$ ipython --no-banner

In [1]: import numpy as np

In [2]: import numpy.linalg as la

In [3]: np.set_printoptions(precision=4, suppress=True, linewidth=200)

In [4]: feats = np.load("m.npy")

In [5]: feats
Out[5]: 
array([[ 1,  0,  0,  0],
       [ 0, -1,  0,  0],
       [ 0,  0,  2,  0],
       [ 0,  0,  0, -2]])

In [6]: t3 = np.stack([feats, -2 * feats, feats[::-1]])

In [7]: la.matrix_rank(t3.reshape(3, -1))
Out[7]: np.int64(2)

In [8]: la.matrix_rank(t3)
Out[8]: array([4, 4, 4])

In [9]: la.det(t3)
Out[9]: array([ 4., 64.,  4.])

In [10]: np.einsum("bij,cij->bc", t3, t3)
Out[10]: 
array([[ 10, -20,   0],
       [-20,  40,   0],
       [  0,   0,  10]])

In [11]: Y = feats / np.sqrt((feats ** 2).mean(axis=1, keepdims=True))

In [12]: print(la.norm(Y, axis=1))
[2. 2. 2. 2.]

In [13]: vec = np.array([-2, -1, 2, 1])

In [14]: a = np.maximum(feats @ vec, 0)

In [15]: feats * (a > 1e-9)[:, None]
Out[15]: 
array([[ 0,  0,  0,  0],
       [ 0, -1,  0,  0],
       [ 0,  0,  2,  0],
       [ 0,  0,  0,  0]])

In [16]: np.maximum(feats @ (3 * vec), 0)
Out[16]: array([ 0,  3, 12,  0])

In [17]: feats.T @ a
Out[17]: array([ 0, -1,  8,  0])

In [18]: feats.T @ feats
Out[18]: 
array([[1, 0, 0, 0],
       [0, 1, 0, 0],
       [0, 0, 4, 0],
       [0, 0, 0, 4]])

In [19]: la.svd(feats, compute_uv=False)
Out[19]: array([2., 2., 1., 1.])

In [20]: la.norm(feats, axis=0)
Out[20]: array([1., 1., 2., 2.])

In [21]: feats @ feats.T
Out[21]: 
array([[1, 0, 0, 0],
       [0, 1, 0, 0],
       [0, 0, 4, 0],
       [0, 0, 0, 4]])

In [22]: ev, V = la.eigh(feats)

In [23]: vec = np.array([1, 1, -1, -2])

In [24]: np.round(vec @ feats @ vec / (vec @ vec), 4), ev[0], ev[-1]
Out[24]: (np.float64(-0.8571), np.float64(-2.0), np.float64(2.0))

In [25]: la.eigvalsh(feats[1:, 1:])
Out[25]: array([-2., -1.,  2.])

In [26]: (np.sign(V[:, -1].round(6)) == np.sign(V[0, -1].round(6))).astype(int)
Out[26]: array([1, 1, 0, 1])

In [27]: V * np.maximum(ev, 0) @ V.T
Out[27]: 
array([[1., 0., 0., 0.],
       [0., 0., 0., 0.],
       [0., 0., 2., 0.],
       [0., 0., 0., 0.]])

In [28]: Y = np.array([[1, 1], [1, -1]])

In [29]: rng = np.random.default_rng(9)

In [30]: X = np.kron(Y, np.kron(Y, Y))[rng.permutation(8)][:3]

In [31]: X
Out[31]: 
array([[ 1, -1, -1,  1,  1, -1, -1,  1],
       [ 1, -1, -1,  1, -1,  1,  1, -1],
       [ 1, -1,  1, -1, -1,  1, -1,  1]])

In [32]: theta = np.radians(90)

In [33]: Rm = np.eye(8)

In [34]: Rm[2, 2] = Rm[3, 3] = np.cos(theta)

In [35]: Rm[2, 3], Rm[3, 2] = -np.sin(theta), np.sin(theta)

In [36]: Rm.round(4) + 0
Out[36]: 
array([[ 1.,  0.,  0.,  0.,  0.,  0.,  0.,  0.],
       [ 0.,  1.,  0.,  0.,  0.,  0.,  0.,  0.],
       [ 0.,  0.,  0., -1.,  0.,  0.,  0.,  0.],
       [ 0.,  0.,  1.,  0.,  0.,  0.,  0.,  0.],
       [ 0.,  0.,  0.,  0.,  1.,  0.,  0.,  0.],
       [ 0.,  0.,  0.,  0.,  0.,  1.,  0.,  0.],
       [ 0.,  0.,  0.,  0.,  0.,  0.,  1.,  0.],
       [ 0.,  0.,  0.,  0.,  0.,  0.,  0.,  1.]])

In [37]: Y = X @ Rm.T

In [38]: print(np.allclose(X @ X.T, Y @ Y.T))
True

In [39]: np.allclose(la.norm(X, axis=1), la.norm(Y, axis=1))
Out[39]: True

In [40]: Y
Out[40]: 
array([[ 1., -1., -1., -1.,  1., -1., -1.,  1.],
       [ 1., -1., -1., -1., -1.,  1.,  1., -1.],
       [ 1., -1.,  1.,  1., -1.,  1., -1.,  1.]])

In [41]: la.svd(X, compute_uv=False), la.svd(Y, compute_uv=False)
Out[41]: (array([2.8284, 2.8284, 2.8284]), array([2.8284, 2.8284, 2.8284]))

In [42]: r0, g = X[0], X[1]

In [43]: r0 @ r0
Out[43]: np.int64(8)

In [44]: r0 @ g
Out[44]: np.int64(0)

In [45]: pr = (r0 @ g) / (r0 @ r0) * r0

In [46]: print(pr)
[ 0. -0. -0.  0.  0. -0. -0.  0.]

In [47]: round(float(la.norm(r0 + g) ** 2 + la.norm(r0 - g) ** 2), 4)
Out[47]: 32.0

In [48]: print(g - pr)
[ 1. -1. -1.  1. -1.  1.  1. -1.]

In [49]: np.round(la.norm(X, 1), 4), np.round(la.norm(X, np.inf), 4)
Out[49]: (np.float64(3.0), np.float64(8.0))

In [50]: round(la.norm(X, 2), 4)
Out[50]: np.float64(2.8284)

In [51]: print(X[0] @ X[1])
0

In [52]: la.norm(X, axis=1).argmax()
Out[52]: np.int64(0)

In [53]: la.norm(X, axis=1)
Out[53]: array([2.8284, 2.8284, 2.8284])

In [54]: print(la.norm(X, axis=0))
[1.7321 1.7321 1.7321 1.7321 1.7321 1.7321 1.7321 1.7321]

In [55]: round(la.norm(X) ** 2 / la.norm(X, 2) ** 2, 4)
Out[55]: np.float64(3.0)

In [56]: Y = X / np.sqrt((X ** 2).mean(axis=1, keepdims=True))

In [57]: la.norm(Y, axis=1)
Out[57]: array([2.8284, 2.8284, 2.8284])

In [58]: print(la.matrix_rank(Y) == la.matrix_rank(X))
True

In [59]: Y = X[0, 0] * X[1:] - np.outer(X[1:, 0], X[0])

In [60]: Y
Out[60]: 
array([[ 0,  0,  0,  0, -2,  2,  2, -2],
       [ 0,  0,  2, -2, -2,  2,  0,  0]])

In [61]: np.flatnonzero(~Y.round(6).any(axis=1))
Out[61]: array([], dtype=int64)

In [62]: arr = np.loadtxt("layer7.csv", delimiter=",")

In [63]: print(arr)
[[  5.7738  -3.4487  -8.8956]
 [ -9.7247   3.2591  -5.9404]
 [ -6.0446  -2.7388  -3.0723]
 [  6.9397  -5.3835  -8.7684]
 [  7.3266  -5.6092  -9.2798]
 [-11.614    2.6474  -5.0483]
 [ -5.5865  -3.9518  -2.7797]
 [-10.2184  -0.1552  -6.4095]
 [-10.4499   2.6323  -4.3979]
 [  8.9549  -2.8233  -9.0581]
 [  7.1896  -4.3864  -8.315 ]
 [ -8.1036  -5.0066  -4.8767]
 [-10.1001   0.3885  -4.8844]
 [  7.3749  -4.9241  -9.1335]
 [-10.873    1.0341  -5.365 ]
 [ -6.4654  -4.7584  -2.3017]
 [  5.9336  -5.6254  -9.6179]
 [-10.2554   1.7012  -6.6086]
 [  7.2594  -4.5018  -8.9156]
 [ -8.7404  -2.988   -2.5649]]

In [64]: cen = arr - arr.mean(axis=0)

In [65]: Uu, s, VT = la.svd(cen, full_matrices=False)

In [66]: np.abs(VT[0]).argmax()
Out[66]: np.int64(0)

In [67]: VT[0] * np.sign(VT[0, np.abs(VT[0]).argmax()])
Out[67]: array([ 0.9355, -0.2672, -0.231 ])

In [68]: (np.sign(Uu[:, 0]) == np.sign(Uu[0, 0])).astype(int)
Out[68]: array([1, 0, 0, 1, 1, 0, 0, 0, 0, 1, 1, 0, 0, 1, 0, 0, 1, 0, 1, 0])

In [69]: np.abs(VT[-1])
Out[69]: array([0.3374, 0.4824, 0.8084])

In [70]: print(np.round(cen.mean(axis=0), 4) + 0)
[0. 0. 0.]

In [71]: la.matrix_rank(cen)
Out[71]: np.int64(3)

In [72]: print(s ** 2 / (s ** 2).sum())
[0.9217 0.0669 0.0114]

In [73]: Y = arr / la.norm(arr, axis=1, keepdims=True)

In [74]: cov = Y @ Y.T

In [75]: (cov - 2 * np.eye(20)).round(6).argmax(axis=1)
Out[75]: array([18, 17, 11,  4,  3,  8, 11, 12,  5, 10, 18,  6, 14, 18, 12,  6,  4, 14, 13,  2])

In [76]: np.argwhere(np.triu(np.abs(cov) > 0.95, 1))
Out[76]: 
array([[ 0,  3],
       [ 0,  4],
       [ 0,  9],
       [ 0, 10],
       [ 0, 13],
       [ 0, 16],
       [ 0, 18],
       [ 1,  5],
       [ 1,  7],
       [ 1,  8],
       [ 1, 12],
       [ 1, 14],
       [ 1, 17],
       [ 2,  6],
       [ 2, 11],
       [ 2, 15],
       [ 2, 19],
       [ 3,  4],
       [ 3,  9],
       [ 3, 10],
       [ 3, 13],
       [ 3, 16],
       [ 3, 18],
       [ 4,  9],
       [ 4, 10],
       [ 4, 13],
       [ 4, 16],
       [ 4, 18],
       [ 5,  7],
       [ 5,  8],
       [ 5, 12],
       [ 5, 14],
       [ 5, 17],
       [ 6, 11],
       [ 6, 15],
       [ 6, 19],
       [ 7,  8],
       [ 7, 12],
       [ 7, 14],
       [ 7, 17],
       [ 8, 12],
       [ 8, 14],
       [ 8, 17],
       [ 9, 10],
       [ 9, 13],
       [ 9, 18],
       [10, 13],
       [10, 16],
       [10, 18],
       [11, 15],
       [11, 19],
       [12, 14],
       [12, 17],
       [13, 16],
       [13, 18],
       [14, 17],
       [15, 19],
       [16, 18]])

In [77]: round(float(np.degrees(np.arccos(np.clip(cov[7, 13], -1, 1)))), 4)
Out[77]: 96.0008
